% python3 -q
>>> import numpy as np
>>> np.set_printoptions(suppress=True, linewidth=140)
>>> X = np.abs(np.array([[0, 4, 4, 2, 5],
...     [1, 3, 5, 5, 3],
...     [3, 3, 3, 0, 2],
...     [4, 5, 5, 0, 0],
...     [2, 1, 0, 3, 2]])) + np.eye(5)
>>> X = X / X.sum(axis=1, keepdims=True)
>>> print(X.round(2))
[[0.06 0.25 0.25 0.12 0.31]
 [0.06 0.22 0.28 0.28 0.17]
 [0.25 0.25 0.33 0.   0.17]
 [0.27 0.33 0.33 0.07 0.  ]
 [0.22 0.11 0.   0.33 0.33]]
>>> print(np.round(np.linalg.matrix_power(X, 100), 2))
[[0.17 0.23 0.24 0.16 0.2 ]
 [0.17 0.23 0.24 0.16 0.2 ]
 [0.17 0.23 0.24 0.16 0.2 ]
 [0.17 0.23 0.24 0.16 0.2 ]
 [0.17 0.23 0.24 0.16 0.2 ]]
>>> print(np.round(X.sum(axis=1), 2))
[1. 1. 1. 1. 1.]
>>> p = np.eye(5)[4]
>>> for _ in range(3):
...     p = p @ X
...     print(p.round(2))
... 
[0.22 0.11 0.   0.33 0.33]
[0.18 0.23 0.2  0.19 0.2 ]
[0.17 0.23 0.24 0.17 0.19]
>>> Y = np.linalg.inv(X)
>>> print(np.round(np.linalg.det(X) * Y, 2) + 0)
[[ 0.    0.    0.    0.    0.  ]
 [ 0.01 -0.01 -0.01  0.01  0.  ]
 [ 0.    0.01  0.01  0.    0.  ]
 [ 0.    0.    0.    0.    0.  ]
 [ 0.    0.    0.    0.    0.  ]]
>>> print(round(np.linalg.det(X) * np.linalg.det(Y), 2))
1.0
>>> print(np.allclose(Y, X.T))
False
>>> print(np.round(np.linalg.inv(Y), 2) + 0)
[[0.06 0.25 0.25 0.13 0.31]
 [0.06 0.22 0.28 0.28 0.17]
 [0.25 0.25 0.33 0.   0.17]
 [0.27 0.33 0.33 0.07 0.  ]
 [0.22 0.11 0.   0.33 0.33]]
>>> print(round(np.linalg.slogdet(X)[0], 2))
1.0
>>> m1 = np.array([[2.56, 0.56, 2.34],
...     [3.05, 0.79, 2.14],
...     [2.88, 1.15, 2.48],
...     [3.13, 0.76, 2.12],
...     [2.87, 1.14, 1.33],
...     [2.86, 0.8, 2.21],
...     [2.88, 0.93, 1.31],
...     [1.96, 0.95, 0.99],
...     [2.28, 1.67, 0.9],
...     [2.1, 1.19, 0.68],
...     [1.96, 0.65, 1.08],
...     [2.09, 1.0, 1.41],
...     [1.83, 1.49, 0.43],
...     [1.79, 1.23, 0.91]])
>>> theta = np.radians(36)
>>> R = np.eye(3)
>>> R[0, 0] = R[2, 2] = np.cos(theta)
>>> R[0, 2], R[2, 0] = -np.sin(theta), np.sin(theta)
>>> print(R.round(2))
[[ 0.81  0.   -0.59]
 [ 0.    1.    0.  ]
 [ 0.59  0.    0.81]]
>>> Y = m1 @ R.T
>>> print(np.round(np.abs(Y - m1).max(axis=0), 2))
[2.01 0.   1.44]
>>> print(np.allclose(m1 @ m1.T, Y @ Y.T))
True
>>> print(np.allclose(np.linalg.norm(m1, axis=1), np.linalg.norm(Y, axis=1)))
True
>>> print(round(np.linalg.det(R), 2), round(np.trace(R), 2))
1.0 2.62
>>> print(np.round(np.linalg.svd(m1, compute_uv=False), 2), np.round(np.linalg.svd(Y, compute_uv=False), 2))
[11.54  2.11  0.76] [11.54  2.11  0.76]
>>> M = np.array([[1, -1, 1], [1, 0, 0]])
>>> C2 = M.T @ M
>>> print(np.trace(C2), (M ** 2).sum())
4 4
>>> print(np.allclose(C2, C2.T))
True
>>> print((M @ M.T).shape)
(2, 2)
>>> print(np.round(np.linalg.eigvalsh(C2)[::-1], 2) + 0)
[3.41 0.59 0.  ]
>>> W = np.array([[-5, 3, 3, -2, 0], [2, 6, 4, -6, -6], [9, -1, 2, -3, -2]])
>>> c = np.array([2, -2, 0, -1, -5])
>>> hid = np.maximum(M @ W + c, 0)
>>> print((hid > 0).astype(int))
[[1 0 1 0 0]
 [0 1 1 0 0]]
>>> print((hid > 0).mean(axis=0))
[0.5 0.5 1.  0.  0. ]
>>> print(np.linalg.matrix_rank(hid))
2
>>> C = np.array([[0, 2], [1, 1], [0, 2], [1, 2], [0, 0]])
>>> print(hid @ C)
[[ 0 10]
 [ 1  7]]
>>> print(np.unravel_index(np.abs(M).argmax(), M.shape))
(np.int64(0), np.int64(0))
>>> print(M - M[0])
[[ 0  0  0]
 [ 0  1 -1]]
>>> print(round(float(np.linalg.norm(M)), 2))
2.0
>>> print(M.mean(axis=0))
[ 1.  -0.5  0.5]
>>> print(M.sum(axis=0))
[ 2 -1  1]
>>> print(np.linalg.matrix_rank(M))
2
>>> print(M.sum(axis=1))
[1 1]
>>> print(M.shape)
(2, 3)
>>> print(np.abs(M).max())
1
>>> u, r1 = M[0], M[1]
>>> print(u @ u)
3
>>> p = (u @ r1) / (u @ u) * u
>>> print(np.outer(u, r1))
[[ 1  0  0]
 [-1  0  0]
 [ 1  0  0]]
>>> print(np.round(r1 - p, 2))
[ 0.67  0.33 -0.33]
>>> print(p.round(2))
[ 0.33 -0.33  0.33]
>>> print(round((r1 - p) @ u, 2))
0.0
>>> print(np.linalg.matrix_rank(np.outer(u, r1)))
1
>>> A = np.loadtxt("x.csv", delimiter=",")
>>> print(A)
[[0. 1. 0. 0. 1. 1.]
 [1. 0. 0. 0. 0. 1.]
 [0. 0. 0. 1. 0. 0.]
 [0. 0. 1. 0. 0. 0.]
 [1. 0. 0. 0. 0. 1.]
 [1. 1. 0. 0. 1. 0.]]
>>> proj = np.triu(np.array([[-3, 1, 9, -8, 2],
...     [-2, 0, 0, -9, 4],
...     [9, 9, -7, -1, -7],
...     [8, 5, 5, -9, 8],
...     [-7, -6, 5, -8, 5]]), 1) + np.eye(5)
>>> Y = proj @ X @ np.linalg.inv(proj)
>>> print(round(float(np.linalg.det(Y)), 2))
0.0
>>> print(np.round(np.poly(Y), 2) + 0)
[ 1.   -1.02  0.02  0.    0.    0.  ]
>>> print(np.linalg.matrix_rank(Y))
5
>>> F = np.loadtxt("sample14.csv", delimiter=",")
>>> print(F)
[[ 0.2  0.8  0.9]
 [-5.1  3.  -3.6]
 [-0.4 -0.4  0.2]
 [-0.4 -1.   1.7]
 [-0.6 -0.2  0.6]
 [-0.2  0.  -0.3]
 [ 0.3  0.7  0.1]
 [-0.7  0.1 -0.3]
 [ 0.6  0.3  0.8]
 [-0.3  0.2  0.6]
 [ 0.2 -0.5 -0.6]
 [ 0.6 -0.2  0.8]
 [ 0.2  0.   0. ]
 [ 1.1  0.6  0.5]
 [-0.7 -1.2  0.2]
 [-1.9  0.1  1.1]]
>>> # row 1 is much longer than the rest
>>> Ac = (F - F.mean(axis=0)) / F.std(axis=0)
>>> print(np.argwhere(np.abs(Ac) > 2))
[[1 0]
 [1 1]
 [1 2]]
>>> print(np.round(Ac.std(axis=0), 2))
[1. 1. 1.]
>>> c = np.linalg.lstsq(np.delete(Ac, 0, axis=1), Ac[:, 0])[0]
>>> print(np.abs(c).argmax())
1
>>> dist = np.linalg.norm(F[:, None] - F[None], axis=-1)
>>> print(np.unravel_index(dist.round(6).argmax(), dist.shape))
(np.int64(1), np.int64(3))
>>> print((dist + 1e9 * np.eye(16)).round(6).argmin(axis=1))
[ 8  7  4  4  2 12 12  5 11  4  5  8  5  8  2  4]
>>> print(np.round(np.linalg.norm(F, axis=1), 2))
[1.22 6.93 0.6  2.01 0.87 0.36 0.77 0.77 1.04 0.7  0.81 1.02 0.2  1.35 1.4  2.2 ]
>>> print(dist[5].round(6).argsort(kind="stable")[:4])
[ 5 12  7  2]
>>> print(np.linalg.matrix_rank(dist ** 2))
5
>>> print(np.round(np.linalg.norm(F - F.mean(axis=0), axis=1), 2))
[1.17 6.64 0.55 1.91 0.57 0.55 0.93 0.54 1.23 0.46 1.19 1.27 0.68 1.64 1.37 1.73]
>>> proj = F @ np.linalg.solve(F.T @ F, F.T)
>>> print(np.round(np.linalg.eigvalsh(proj), 2) + 0)
[0. 0. 0. 0. 0. 0. 0. 0. 0. 0. 0. 0. 0. 1. 1. 1.]
>>> C = F[[9, 8]].astype(float)
>>> for _ in range(3):
...     z = np.linalg.norm(F[:, None] - C, axis=-1).argmin(axis=1)
...     C = np.array([F[z == j].mean(axis=0) for j in range(2)])
... 
>>> print(z)
[1 0 1 1 1 0 1 0 1 1 1 1 1 1 0 0]
>>> print(C.round(2))
[[-1.72  0.4  -0.58]
 [ 0.14  0.03  0.51]]
>>> W0 = np.load("w.npy")
>>> print(W0)
[[ 5  6  7  8  9]
 [10 11 12 13 14]
 [15 16 17 18 19]
 [20 21 22 23 24]
 [25 26 27 28 29]]
>>> # rank 2
>>> C2 = W0.T @ W0
>>> print(np.trace(C2), (W0 ** 2).sum())
8525 8525
>>> print((W0 @ W0.T).shape)
(5, 5)
>>> print(np.round(np.linalg.eigvalsh(C2)[::-1], 2) + 0)
[8517.66    7.34    0.      0.      0.  ]
>>> print(np.allclose(C2, C2.T))
True
>>> print(C2)
[[1375 1450 1525 1600 1675]
 [1450 1530 1610 1690 1770]
 [1525 1610 1695 1780 1865]
 [1600 1690 1780 1870 1960]
 [1675 1770 1865 1960 2055]]
>>> evals, vecs = np.linalg.eigh(C2)
>>> vec = np.array([0, 0, 0, 3, 2])
>>> print(np.abs(C2).sum(axis=1).max(), np.round(np.abs(evals).max(), 2))
9325 8517.66
>>> print(np.round(vecs * np.maximum(evals, 0) @ vecs.T, 2))
[[1375. 1450. 1525. 1600. 1675.]
 [1450. 1530. 1610. 1690. 1770.]
 [1525. 1610. 1695. 1780. 1865.]
 [1600. 1690. 1780. 1870. 1960.]
 [1675. 1770. 1865. 1960. 2055.]]
>>> print(vec @ C2 @ vec)
48570
>>> print(np.round(np.linalg.eigvalsh(C2[1:, 1:]), 2) + 0)
[   0.     0.     3.5 7146.5]
>>> print(round(float(vec @ C2 @ vec / (vec @ vec)), 2), np.round(evals[0], 2), round(float(evals[-1]), 2))
3736.15 -0.0 8517.66
>>> print(np.round(vecs * np.abs(evals) @ vecs.T, 2))
[[1375. 1450. 1525. 1600. 1675.]
 [1450. 1530. 1610. 1690. 1770.]
 [1525. 1610. 1695. 1780. 1865.]
 [1600. 1690. 1780. 1870. 1960.]
 [1675. 1770. 1865. 1960. 2055.]]
>>> print((np.sign(vecs[:, -1].round(6)) == np.sign(vecs[0, -1].round(6))).astype(int))
[1 1 1 1 1]
>>> arr = np.array([[1.8, 0.7],
...     [-3.3, 1.0],
...     [2.1, -0.8],
...     [-2.1, -0.8],
...     [5.4, 1.8],
...     [-1.2, 1.4]])
>>> q, vecs = np.linalg.qr(arr[:, :1])[0], np.linalg.qr(arr[:, 1:])[0]
>>> sigma = np.linalg.svd(q.T @ vecs, compute_uv=False)
>>> print(sigma.round(2))
[0.29]
>>> print(np.round(np.degrees(np.arccos(sigma.clip(0, 1))), 2))
[73.12]
